% ipython --no-banner

In [1]: import numpy as np

In [2]: np.set_printoptions(precision=1, suppress=True, linewidth=160)

In [3]: J = np.loadtxt("mat.csv", delimiter=",")

In [4]: print(J)
[[-0.4 -0.9 -0.2]
 [ 0.3 -0.3  0.9]
 [-0.9  0.3  0.3]]

In [5]: def softmax(z):
   ...:     e = np.exp(z - z.max(axis=-1, keepdims=True))
   ...:     return e / e.sum(axis=-1, keepdims=True)
   ...: 

In [6]: softmax(J).sum(axis=1)
Out[6]: array([1., 1., 1.])

In [7]: scores = J @ J.T / np.sqrt(3)

In [8]: softmax(scores + np.triu(np.full(scores.shape, -np.inf), 1))
Out[8]: 
array([[1. , 0. , 0. ],
       [0.4, 0.6, 0. ],
       [0.3, 0.3, 0.5]])

In [9]: softmax(scores)
Out[9]: 
array([[0.5, 0.3, 0.3],
       [0.3, 0.5, 0.3],
       [0.3, 0.3, 0.5]])

In [10]: print(softmax(scores).round(6).argmax(axis=1))
[0 1 2]

In [11]: gram = J.T @ J

In [12]: np.diag(gram)
Out[12]: array([1., 1., 1.])

In [13]: print(round(np.trace(gram), 1), round((J ** 2).sum(), 1))
3.0 3.0

In [14]: gram.round(1) + 0
Out[14]: 
array([[1., 0., 0.],
       [0., 1., 0.],
       [0., 0., 1.]])

In [15]: np.linalg.svd(J, compute_uv=False) ** 2
Out[15]: array([1., 1., 1.])

In [16]: np.kron(np.eye(2, dtype=int), J)
Out[16]: 
array([[-0.4, -0.9, -0.2, -0. , -0. , -0. ],
       [ 0.3, -0.3,  0.9,  0. , -0. ,  0. ],
       [-0.9,  0.3,  0.3, -0. ,  0. ,  0. ],
       [-0. , -0. , -0. , -0.4, -0.9, -0.2],
       [ 0. , -0. ,  0. ,  0.3, -0.3,  0.9],
       [-0. ,  0. ,  0. , -0.9,  0.3,  0.3]])

In [17]: round(float(np.einsum("ij,ji->", J, J)), 1)
Out[17]: 0.8

In [18]: np.round(np.linalg.eigvals(J).sum().real, 1)
Out[18]: np.float64(-0.3)

In [19]: U, sv, Vt = np.linalg.svd(J, full_matrices=False)

In [20]: sv
Out[20]: array([1., 1., 1.])

In [21]: np.round(Vt @ Vt.T, 1) + 0
Out[21]: 
array([[1., 0., 0.],
       [0., 1., 0.],
       [0., 0., 1.]])

In [22]: np.round(np.sqrt((sv ** 2).sum()), 1), round(float(np.linalg.norm(J)), 1)
Out[22]: (np.float64(1.7), 1.7)

In [23]: B = np.linalg.inv(J)

In [24]: np.linalg.inv(B)
Out[24]: 
array([[-0.4, -0.9, -0.2],
       [ 0.3, -0.3,  0.9],
       [-0.9,  0.3,  0.3]])

In [25]: np.linalg.det(J) * B
Out[25]: 
array([[-0.4,  0.3, -0.9],
       [-0.9, -0.3,  0.3],
       [-0.2,  0.9,  0.3]])

In [26]: np.round(J @ B, 1) + 0
Out[26]: 
array([[1., 0., 0.],
       [0., 1., 0.],
       [0., 0., 1.]])

In [27]: K = np.array([[6.3, -2.5, 1.0, 1.1],
    ...:     [-2.5, -4.8, 2.7, 6.0],
    ...:     [1.0, 2.7, 4.9, -0.7],
    ...:     [1.1, 6.0, -0.7, 3.6]])

In [28]: gram = K.T @ K

In [29]: np.linalg.svd(K, compute_uv=False) ** 2
Out[29]: array([81.3, 48.8, 48.2, 25.9])

In [30]: np.linalg.matrix_rank(gram)
Out[30]: np.int64(4)

In [31]: round(np.trace(gram), 1), np.round((K ** 2).sum(), 1)
Out[31]: (np.float64(204.2), np.float64(204.2))

In [32]: np.kron(np.eye(2, dtype=int), K)
Out[32]: 
array([[ 6.3, -2.5,  1. ,  1.1,  0. , -0. ,  0. ,  0. ],
       [-2.5, -4.8,  2.7,  6. , -0. , -0. ,  0. ,  0. ],
       [ 1. ,  2.7,  4.9, -0.7,  0. ,  0. ,  0. , -0. ],
       [ 1.1,  6. , -0.7,  3.6,  0. ,  0. , -0. ,  0. ],
       [ 0. , -0. ,  0. ,  0. ,  6.3, -2.5,  1. ,  1.1],
       [-0. , -0. ,  0. ,  0. , -2.5, -4.8,  2.7,  6. ],
       [ 0. ,  0. ,  0. , -0. ,  1. ,  2.7,  4.9, -0.7],
       [ 0. ,  0. , -0. ,  0. ,  1.1,  6. , -0.7,  3.6]])

In [33]: np.einsum("ii->", K)
Out[33]: np.float64(10.0)

In [34]: np.round(np.einsum("ij,ji->", K, K), 1)
Out[34]: np.float64(204.2)

In [35]: np.round(np.linalg.det(K.T), 1)
Out[35]: np.float64(-2224.7)

In [36]: print(np.round(np.linalg.det(2 * K), 1), round(float(np.linalg.det(K)), 1))
-35595.6 -2224.7

In [37]: np.poly(K)
Out[37]: array([    1. ,   -10. ,   -52.1,   829.5, -2224.7])

In [38]: F = np.loadtxt("m.csv", delimiter=",")

In [39]: print(F)
[[12. 12.  4.  4.]
 [12. 16.  6.  8.]
 [ 4.  6.  3.  3.]
 [ 4.  8.  3.  6.]]

In [40]: rng = np.random.default_rng(939217)

In [41]: z = rng.permutation(4)

In [42]: z
Out[42]: array([1, 2, 0, 3])

In [43]: B = F[z][:, z]

In [44]: print(np.allclose(B, F))
False

In [45]: np.diag(B)
Out[45]: array([16.,  3., 12.,  6.])

In [46]: print(np.sort(np.abs(np.linalg.eigvals(B))))
[ 0.1  0.9  4.4 31.5]

In [47]: B
Out[47]: 
array([[16.,  6., 12.,  8.],
       [ 6.,  3.,  4.,  3.],
       [12.,  4., 12.,  4.],
       [ 8.,  3.,  4.,  6.]])

In [48]: evals, V = np.linalg.eig(F)

In [49]: np.sort(np.linalg.eigvals(F.T))
Out[49]: array([ 0.1,  0.9,  4.4, 31.5])

In [50]: print(evals)
[31.5  4.4  0.1  0.9]

In [51]: round(float(np.prod(evals)), 1)
Out[51]: 16.0

In [52]: m1 = np.array([[-1, 5, 4, -1], [-1, -2, -2, 0], [0, -4, 0, 2]])

In [53]: m1[:, 3] = -1 * m1[:, 0]

In [54]: m1
Out[54]: 
array([[-1,  5,  4,  1],
       [-1, -2, -2,  1],
       [ 0, -4,  0,  0]])

In [55]: th = np.radians(36)

In [56]: r_ = np.eye(4)

In [57]: r_[3, 3] = r_[1, 1] = np.cos(th)

In [58]: r_[3, 1], r_[1, 3] = -np.sin(th), np.sin(th)

In [59]: r_
Out[59]: 
array([[ 1. ,  0. ,  0. ,  0. ],
       [ 0. ,  0.8,  0. ,  0.6],
       [ 0. ,  0. ,  1. ,  0. ],
       [ 0. , -0.6,  0. ,  0.8]])

In [60]: B = m1 @ r_.T

In [61]: np.abs(B - m1).max(axis=0)
Out[61]: array([0. , 1. , 0. , 3.1])

In [62]: B
Out[62]: 
array([[-1. ,  4.6,  4. , -2.1],
       [-1. , -1. , -2. ,  2. ],
       [ 0. , -3.2,  0. ,  2.4]])

In [63]: print(np.allclose(m1 @ m1.T, B @ B.T))
True

In [64]: print(np.linalg.svd(m1, compute_uv=False), np.linalg.svd(B, compute_uv=False))
[7.7 2.3 1.9] [7.7 2.3 1.9]

In [65]: np.linalg.norm(m1, axis=1).argmax()
Out[65]: np.int64(0)

In [66]: round(float(np.linalg.norm(m1[2] - m1[1])), 1)
Out[66]: 3.2

In [67]: print(np.linalg.norm(m1, axis=1))
[6.6 3.2 4. ]

In [68]: evals, V = np.linalg.eigh(K)

In [69]: vec = np.array([-3, -5, -3, 0])

In [70]: print(np.linalg.eigvalsh(K[1:, 1:]))
[-8.5  5.2  7. ]

In [71]: print(np.abs(K).sum(axis=1).max(), round(np.abs(evals).max(), 1))
16.0 9.0

In [72]: np.round(vec @ K @ vec, 1)
Out[72]: np.float64(4.8)

In [73]: V * np.abs(evals) @ V.T
Out[73]: 
array([[ 6.9,  0.4,  0.3, -0.3],
       [ 0.4,  8.5, -0.4, -0.7],
       [ 0.3, -0.4,  5.6,  0.9],
       [-0.3, -0.7,  0.9,  7. ]])

In [74]: softmax(m1).sum(axis=1)
Out[74]: array([1., 1., 1.])

In [75]: np.round(softmax(m1[1]), 1) + 0
Out[75]: array([0.1, 0. , 0. , 0.8])

In [76]: scores = m1 @ m1.T / np.sqrt(4)

In [77]: softmax(scores).round(6).argmax(axis=1)
Out[77]: array([0, 1, 2])

In [78]: np.round(softmax(scores), 1) + 0
Out[78]: 
array([[1. , 0. , 0. ],
       [0. , 0.7, 0.3],
       [0. , 0. , 1. ]])

In [79]: print(np.round(softmax(scores + np.triu(np.full(scores.shape, -np.inf), 1)), 1) + 0)
[[1. 0. 0.]
 [0. 1. 0.]
 [0. 0. 1.]]

In [80]: print(softmax(scores)[1] @ m1)
[-0.7 -2.5 -1.5  0.7]

In [81]: B = np.array([[0, 2, 1, 0], [1, 2, 2, 0], [2, 1, 0, 1], [2, 1, 1, 2]])

In [82]: arr = np.tril(B)

In [83]: arr
Out[83]: 
array([[0, 0, 0, 0],
       [1, 2, 0, 0],
       [2, 1, 0, 0],
       [2, 1, 1, 2]])

In [84]: U, sv, Vt = np.linalg.svd(arr)

In [85]: sv.round(1) + 0
Out[85]: array([4. , 1.8, 0.9, 0. ])

In [86]: np.argmax(sv[:-1] / (sv[1:] + 1e-6)) + 1
Out[86]: np.int64(3)

In [87]: B = U[:, :3] @ np.diag(sv[:3]) @ Vt[:3]

In [88]: np.linalg.matrix_rank(arr, rtol=0.05)
Out[88]: np.int64(3)

In [89]: print(round(float(np.abs(arr - B).max()), 1))
0.0

In [90]: np.linalg.matrix_rank(B)
Out[90]: np.int64(3)

In [91]: U, sv, Vt = np.linalg.svd(arr, full_matrices=False)

In [92]: sv.round(1) + 0
Out[92]: array([4. , 1.8, 0.9, 0. ])

In [93]: np.allclose(U * sv @ Vt, arr)
Out[93]: True

In [94]: U.shape, sv.shape, Vt.shape
Out[94]: ((4, 4), (4,), (4, 4))

In [95]: (sv > 1e-8).sum()
Out[95]: np.int64(3)

In [96]: np.round(U.T @ arr @ Vt.T, 1) + 0
Out[96]: 
array([[4. , 0. , 0. , 0. ],
       [0. , 1.8, 0. , 0. ],
       [0. , 0. , 0.9, 0. ],
       [0. , 0. , 0. , 0. ]])

In [97]: np.abs(U[:, 0]).round(6).argmax()
Out[97]: np.int64(3)

In [98]: print(np.cumsum(sv ** 2) / np.sum(sv ** 2))
[0.8 1.  1.  1. ]
